% ipython --no-banner

In [1]: import numpy as np

In [2]: np.set_printoptions(suppress=True, linewidth=160)

In [3]: def tidy(a):
   ...:     return np.round(a, 2) + 0
   ...: 

In [4]: W0 = np.load("m.npy")

In [5]: W0
Out[5]: 
array([[ -0.8,   0.1,   0.2,  -0.6,  -1.2],
       [ -2.7,   0.2,  -2.2,   0.4,   0.8],
       [ -0.9,   0.2,  -0.4,   1.3,   1.6],
       [ -2.5,  -0.1,   0.2,   1.3,   0.3],
       [  0.6,  -0.4,  -1. ,   0.2,  -1.2],
       [  0.3,   0.3,   0.3,  -0.5,   1.5],
       [ -1.3,  -1.8,   1.3,   0. ,  -1.5],
       [ 22. ,   4. ,  -4. , -20. ,   2. ],
       [  0.2,   1.9,   0.1,   1.1,   0.8],
       [  0.5,   0.6,   0.5,  -2. ,  -1.8],
       [  1. ,   1. ,   0.1,   1.2,  -0.1],
       [ -1.2,  -1.6,   0.5,  -1.3,  -0.8],
       [  1.3,  -1.5,  -1.2,   2.3,   0.6],
       [  1.5,  -0.8,  -0.8,  -1. ,  -0.8],
       [ -0.9,  -0.1,   0.3,  -0.5,  -0.3],
       [ -0.6,  -1. ,  -0.9,   0.1,   1.9],
       [  0.3,  -2.4,  -0.2,   0.4,  -0.6],
       [ -0.7,   1.6,   0.1,  -2.4,   0.2],
       [ -0.5,   0.3,  -1.5,  -0.1,   0.9],
       [ -1. ,   0.4,   0.8,   0.4,   0.7],
       [ -1.2,   1.2,  -0.7,  -0.7,   1.2],
       [  1.3,   1. ,  -1.4,   0.3,  -0.2],
       [  1. ,  -0.3,   0.1,  -0.6,   1.1],
       [  1.5,  -0.1,  -1.8,  -1.6,   1.8],
       [ -0.5,   0. ,  -0.7,  -0.8,   0. ],
       [  0.2,   0.8,  -1.6,   0. ,   1.8],
       [  0.5,   0.9,  -0.4,   1. ,   2.5],
       [  0.1,  -0.7,  -2.3,   1.9,   0.2]])

In [6]: A2 = np.array([[0, 1, 7], [5, 4, 4], [0, 9, 1], [7, 9, 1], [0, 2, 4]])

In [7]: np.vstack([W0, A2.T]).shape
Out[7]: (31, 5)

In [8]: tidy(np.einsum("ij->j", W0))
Out[8]: array([ 17.5,   3.7, -16.6, -20.2,  11.4])

In [9]: A2 = np.c_[W0[:, :1] @ np.array([[-7]]), np.array([0, 1, 2, 3, 3, 3, 2, 3, 5, 0, 0, 1, 0, 3, 0, 1, 1, 3, 4, 4, 3, 2, 2, 3, 4, 2, 2, 1])]

In [10]: tidy(A2)
Out[10]: 
array([[   5.6,    0. ],
       [  18.9,    1. ],
       [   6.3,    2. ],
       [  17.5,    3. ],
       [  -4.2,    3. ],
       [  -2.1,    3. ],
       [   9.1,    2. ],
       [-154. ,    3. ],
       [  -1.4,    5. ],
       [  -3.5,    0. ],
       [  -7. ,    0. ],
       [   8.4,    1. ],
       [  -9.1,    0. ],
       [ -10.5,    3. ],
       [   6.3,    0. ],
       [   4.2,    1. ],
       [  -2.1,    1. ],
       [   4.9,    3. ],
       [   3.5,    4. ],
       [   7. ,    4. ],
       [   8.4,    3. ],
       [  -9.1,    2. ],
       [  -7. ,    2. ],
       [ -10.5,    3. ],
       [   3.5,    4. ],
       [  -1.4,    2. ],
       [  -3.5,    2. ],
       [  -0.7,    1. ]])

In [11]: tidy(np.linalg.norm(A2 - W0 @ np.linalg.lstsq(W0, A2)[0], axis=0))
Out[11]: array([ 0.  , 10.86])

In [12]: tidy(np.linalg.lstsq(W0, A2[:, 0])[0])
Out[12]: array([-7.,  0.,  0.,  0.,  0.])

In [13]: np.linalg.matrix_rank(np.c_[W0, A2])
Out[13]: np.int64(6)

In [14]: np.linalg.matrix_rank(A2)
Out[14]: np.int64(2)

In [15]: np.linalg.cond(A2) > 100
Out[15]: np.False_

In [16]: tidy(np.abs(np.linalg.svd(A2)[2][-1]))
Out[16]: array([0.02, 1.  ])

In [17]: np.linalg.matrix_rank(A2, rtol=0.1)
Out[17]: np.int64(1)

In [18]: arr = np.loadtxt("a.csv", delimiter=",")

In [19]: arr
Out[19]: 
array([[ 2.,  2.,  2.,  2.,  2.,  2.],
       [ 2.,  4.,  4.,  4.,  4.,  4.],
       [ 2.,  4.,  6.,  6.,  6.,  6.],
       [ 2.,  4.,  6.,  8.,  8.,  8.],
       [ 2.,  4.,  6.,  8., 10., 10.],
       [ 2.,  4.,  6.,  8., 10., 12.]])

In [20]: np.allclose(arr, arr.T)
Out[20]: True

In [21]: np.trace(arr)
Out[21]: np.float64(42.0)

In [22]: tidy(np.linalg.matrix_power(arr, 4))
Out[22]: 
array([[ 24752.,  48048.,  68528.,  85008.,  96544., 102480.],
       [ 48048.,  93280., 133056., 165072., 187488., 199024.],
       [ 68528., 133056., 189824., 235536., 267552., 284032.],
       [ 85008., 165072., 235536., 292304., 332080., 352560.],
       [ 96544., 187488., 267552., 332080., 377312., 400608.],
       [102480., 199024., 284032., 352560., 400608., 425360.]])

In [23]: (arr + arr.T) / 2
Out[23]: 
array([[ 2.,  2.,  2.,  2.,  2.,  2.],
       [ 2.,  4.,  4.,  4.,  4.,  4.],
       [ 2.,  4.,  6.,  6.,  6.,  6.],
       [ 2.,  4.,  6.,  8.,  8.,  8.],
       [ 2.,  4.,  6.,  8., 10., 10.],
       [ 2.,  4.,  6.,  8., 10., 12.]])

In [24]: tidy(np.sort(np.abs(np.linalg.eigvals(arr))))
Out[24]: array([ 0.53,  0.64,  0.89,  1.55,  3.98, 34.41])

In [25]: x = np.ones(6)

In [26]: for _ in range(3):
    ...:     x = arr @ x
    ...:     x /= np.linalg.norm(x)
    ...:     print(round(x @ arr @ x, 2))
    ...: 
34.37
34.41
34.41

In [27]: tidy(x)
Out[27]: array([0.13, 0.26, 0.37, 0.46, 0.52, 0.55])

In [28]: x = np.array([8, 0, 8, 9, 2, 6])

In [29]: h1 = np.maximum(arr @ x, 0)

In [30]: np.tanh(arr @ x)
Out[30]: array([1., 1., 1., 1., 1., 1.])

In [31]: np.maximum(arr @ x, 0) - np.maximum(-arr @ x, 0)
Out[31]: array([ 66., 116., 166., 200., 216., 228.])

In [32]: arr.T @ h1
Out[32]: array([1984., 3836., 5456., 6744., 7632., 8088.])

In [33]: np.maximum(arr @ (3 * x), 0)
Out[33]: array([198., 348., 498., 600., 648., 684.])

In [34]: h1
Out[34]: array([ 66., 116., 166., 200., 216., 228.])

In [35]: x = np.array([2, 3, 1, 1, 3, 0])

In [36]: target = arr @ x

In [37]: target
Out[37]: array([20., 36., 46., 54., 60., 60.])

In [38]: tidy(np.linalg.solve(arr, arr[:, 3]))
Out[38]: array([0., 0., 0., 1., 0., 0.])

In [39]: tidy(np.linalg.solve(arr.T, arr[5]))
Out[39]: array([0., 0., 0., 0., 0., 1.])

In [40]: tidy(np.linalg.solve(arr, target + arr[:, 1]))
Out[40]: array([2., 4., 1., 1., 3., 0.])

In [41]: Xs = (W0 - W0.mean(axis=0)) / W0.std(axis=0)

In [42]: tidy(Xs.std(axis=0))
Out[42]: array([1., 1., 1., 1., 1.])

In [43]: np.argwhere(np.abs(Xs) > 2)
Out[43]: 
array([[ 7,  0],
       [ 7,  1],
       [ 7,  2],
       [ 7,  3],
       [16,  1]])

In [44]: coef = np.linalg.lstsq(np.delete(Xs, 0, axis=1), Xs[:, 0])[0]

In [45]: tidy(1 - np.var(Xs[:, 0] - np.delete(Xs, 0, axis=1) @ coef))
Out[45]: np.float64(0.89)

In [46]: E = np.load("run9.npy")

In [47]: E
Out[47]: 
array([[ 0. , -2.4, -1. ],
       [ 1.7, -2.6,  0.3],
       [ 1. ,  0.9, -1.2],
       [ 0.1, -0.2, -0.3],
       [-0.2, -0.3, -1.4],
       [-1.5, -0.3,  0.8],
       [ 1.1,  0.7,  0.3],
       [ 1. ,  0. ,  1.7],
       [ 0.5,  1.5, -0.8],
       [ 1.1,  0. ,  0.1],
       [ 1.1, -0.9,  0. ],
       [ 0.6, -2. ,  1.3],
       [-0.4, -1.9, -0.6],
       [-0.8,  0.6,  1.2],
       [ 0. , -1.7,  1.4],
       [-0.6, -0.1, -0.4],
       [ 1.5,  4.5,  0.3],
       [ 0.6,  1.5,  0.4],
       [ 1.3, -1.8,  1.1],
       [-0.6,  0.6,  0.3],
       [ 0.3, -1. ,  0.5],
       [ 0.4, -1.9, -2.8],
       [ 0.2,  0.8, -0.3],
       [ 0.1,  0.6, -1. ]])

In [48]: Xs = E - E.mean(axis=0)

In [49]: V = np.linalg.svd(Xs)[2][:1]

In [50]: A2 = Xs - Xs @ V.T @ V

In [51]: tidy((Xs @ V.T).std(axis=0))
Out[51]: array([1.56])

In [52]: tidy(A2.std(axis=0))
Out[52]: array([0.77, 0.06, 1.02])

In [53]: tidy(np.diag(V.T @ V))
Out[53]: array([0., 1., 0.])

In [54]: basis = E[[13, 4]].astype(float)

In [55]: for _ in range(7):
    ...:     z = np.linalg.norm(E[:, None] - basis, axis=-1).argmin(axis=1)
    ...:     basis = np.array([E[z == j].mean(axis=0) for j in range(2)])
    ...: 

In [56]: z
Out[56]: array([1, 1, 1, 1, 1, 0, 0, 0, 0, 0, 1, 0, 1, 0, 0, 1, 0, 0, 0, 0, 0, 1, 0, 1])

In [57]: tidy(basis[1] - basis[0])
Out[57]: array([-0.06, -1.12, -1.43])

In [58]: np.bincount(z)
Out[58]: array([14, 10])

In [59]: tidy(basis)
Out[59]: 
array([[ 0.38,  0.24,  0.59],
       [ 0.32, -0.88, -0.84]])

In [60]: def softmax(z):
    ...:     e = np.exp(z - z.max(axis=-1, keepdims=True))
    ...:     return e / e.sum(axis=-1, keepdims=True)
    ...: 

In [61]: softmax(basis).sum(axis=1)
Out[61]: array([1., 1.])

In [62]: tidy(softmax(10 * basis[0]))
Out[62]: array([0.1 , 0.03, 0.87])

In [63]: att = basis @ basis.T / np.sqrt(3)

In [64]: tidy(softmax(att)[0] @ basis)
Out[64]: array([ 0.36, -0.14,  0.1 ])

In [65]: softmax(att).round(6).argmax(axis=1)
Out[65]: array([0, 1])

In [66]: x = np.array([0, 0, 1])

In [67]: target = E @ x

In [68]: tidy(np.linalg.solve(E.T @ E, E.T @ target))
Out[68]: array([0., 0., 1.])

In [69]: tidy(np.linalg.lstsq(E, target)[0])
Out[69]: array([0., 0., 1.])

In [70]: rng = np.random.default_rng(492271)

In [71]: target = target + 0.1 * rng.normal(size=24)

In [72]: tidy(target)
Out[72]: 
array([-1.14,  0.38, -1.18, -0.3 , -1.43,  0.97,  0.16,  1.74, -0.75,  0.2 , -0.01,  1.28, -0.53,  1.38,  1.55, -0.35,  0.29,  0.34,  1.18,  0.32,  0.51,
       -2.82, -0.4 , -1.11])

In [73]: coef, *_ = np.linalg.lstsq(E, target)

In [74]: [round(float(np.linalg.norm(np.linalg.solve(E.T @ E + lam * np.eye(3), E.T @ target))), 2) for lam in (0, 1, 10, 100)]
Out[74]: [1.04, 1.0, 0.74, 0.21]

In [75]: tidy(coef)
Out[75]: array([-0.02, -0.01,  1.04])

In [76]: tidy(np.linalg.norm(target - E @ coef))
Out[76]: np.float64(0.38)
